$ ipython --no-banner

In [1]: import numpy as np

In [2]: np.set_printoptions(precision=3, suppress=True, linewidth=160)

In [3]: data = np.load("layer18.npy")

In [4]: data
Out[4]: 
array([[ 14., -12.,  -3.,   9.,  15., -12.,   6.,   0.,  15.,   9.,  -6.],
       [-12.,  21.,   4., -12., -20.,  16.,  -8.,   0., -20., -12.,   8.],
       [ -3.,   4.,   6.,  -3.,  -5.,   4.,  -2.,   0.,  -5.,  -3.,   2.],
       [  9., -12.,  -3.,  14.,  15., -12.,   6.,   0.,  15.,   9.,  -6.],
       [ 15., -20.,  -5.,  15.,  30., -20.,  10.,   0.,  25.,  15., -10.],
       [-12.,  16.,   4., -12., -20.,  21.,  -8.,   0., -20., -12.,   8.],
       [  6.,  -8.,  -2.,   6.,  10.,  -8.,   9.,   0.,  10.,   6.,  -4.],
       [  0.,   0.,   0.,   0.,   0.,   0.,   0.,   5.,   0.,   0.,   0.],
       [ 15., -20.,  -5.,  15.,  25., -20.,  10.,   0.,  30.,  15., -10.],
       [  9., -12.,  -3.,   9.,  15., -12.,   6.,   0.,  15.,  14.,  -6.],
       [ -6.,   8.,   2.,  -6., -10.,   8.,  -4.,   0., -10.,  -6.,   9.]])

In [5]: # symmetric, so the eigenvalues are real

In [6]: U, sig, Vt = np.linalg.svd(data, full_matrices=False)

In [7]: np.allclose(U * sig @ Vt, data)
Out[7]: True

In [8]: sig / sig[0]
Out[8]: array([1.   , 0.041, 0.041, 0.041, 0.041, 0.041, 0.041, 0.041, 0.041, 0.041, 0.041])

In [9]: U.shape, sig.shape, Vt.shape
Out[9]: ((11, 11), (11,), (11, 11))

In [10]: np.cumsum(sig ** 2) / np.sum(sig ** 2)
Out[10]: array([0.984, 0.985, 0.987, 0.989, 0.99 , 0.992, 0.993, 0.995, 0.997, 0.998, 1.   ])

In [11]: sig
Out[11]: array([123.,   5.,   5.,   5.,   5.,   5.,   5.,   5.,   5.,   5.,   5.])

In [12]: np.abs(U[:, 0]).round(6).argmax()
Out[12]: np.int64(4)

In [13]: (sig > 1e-8).sum()
Out[13]: np.int64(11)
